>>> import numpy as np
>>> from numpy import linalg as LA
>>> np.set_printoptions(precision=3, suppress=True, linewidth=100)
>>> mat = np.load("arr.npy")
>>> print(mat)
[[-3.442  6.294 -0.769]
 [-3.599  6.062  0.377]
 [-2.772  5.84   0.463]
 [-3.571  7.411  0.293]
 [-3.748  4.091  0.45 ]
 [-2.014  7.365 -1.979]
 [-2.74   7.313  0.371]
 [-2.878  4.81  -0.71 ]
 [-3.807  7.031 -0.361]
 [-2.346  5.697  0.302]
 [-2.314  5.365 -0.994]
 [-4.055  6.199  0.088]
 [-4.129  4.878 -0.712]
 [-3.087  5.982 -0.159]
 [-2.254  6.857 -0.225]
 [-2.552  6.229  0.403]
 [-1.563  8.085  0.212]
 [-0.331  5.389  0.215]
 [-4.413  5.814  0.376]
 [-3.127  5.845 -0.31 ]
 [-3.022  8.101 -0.069]]
>>> out = np.c_[mat[:, :2] @ np.array([[2, 9], [1, 2]]), np.array([3, 0, 6, 8, 2, 7, 1, 7, 6, 8, 6, 6, 4, 5, 5, 5, 3, 7, 6, 6, 8])]
>>> print(out)
[[ -0.59  -18.39    3.   ]
 [ -1.136 -20.267   0.   ]
 [  0.296 -13.268   6.   ]
 [  0.269 -17.317   8.   ]
 [ -3.405 -25.55    2.   ]
 [  3.337  -3.396   7.   ]
 [  1.833 -10.034   1.   ]
 [ -0.946 -16.282   7.   ]
 [ -0.583 -20.201   6.   ]
 [  1.005  -9.72    8.   ]
 [  0.737 -10.096   6.   ]
 [ -1.911 -24.097   6.   ]
 [ -3.38  -27.405   4.   ]
 [ -0.192 -15.819   5.   ]
 [  2.349  -6.572   5.   ]
 [  1.125 -10.51    5.   ]
 [  4.959   2.103   3.   ]
 [  4.727   7.799   7.   ]
 [ -3.012 -28.089   6.   ]
 [ -0.409 -16.453   6.   ]
 [  2.057 -10.996   8.   ]]
>>> print(np.round(LA.lstsq(mat, out[:, 0])[0], 3) + 0)
[2. 1. 0.]
>>> print(np.round(LA.norm(out - mat @ LA.lstsq(mat, out)[0], axis=0), 3) + 0)
[ 0.     0.    10.283]
>>> M = np.loadtxt("a.csv", delimiter=",")
>>> print(M)
[[-0.847 -0.223 -2.677  1.032]
 [-2.258 -0.318  1.301  1.453]
 [ 1.693  0.445  0.357  2.41 ]
 [-0.564  2.941 -0.116 -0.13 ]]
>>> vec = np.array([0, 1, -2, 1])
>>> rhs = M @ vec
>>> print(rhs)
[ 6.164 -1.466  2.142  3.044]
>>> print(np.round(LA.solve(M.T, M[0]), 3) + 0)
[1. 0. 0. 0.]
>>> print(np.round(LA.solve(M, M[:, 1]), 3) + 0)
[0. 1. 0. 0.]
>>> print(np.round(LA.solve(M, 4 * rhs), 3) + 0)
[ 0.  4. -8.  4.]
>>> print(np.round(LA.solve(M, rhs + M[:, 2]), 3) + 0)
[ 0.  1. -1.  1.]
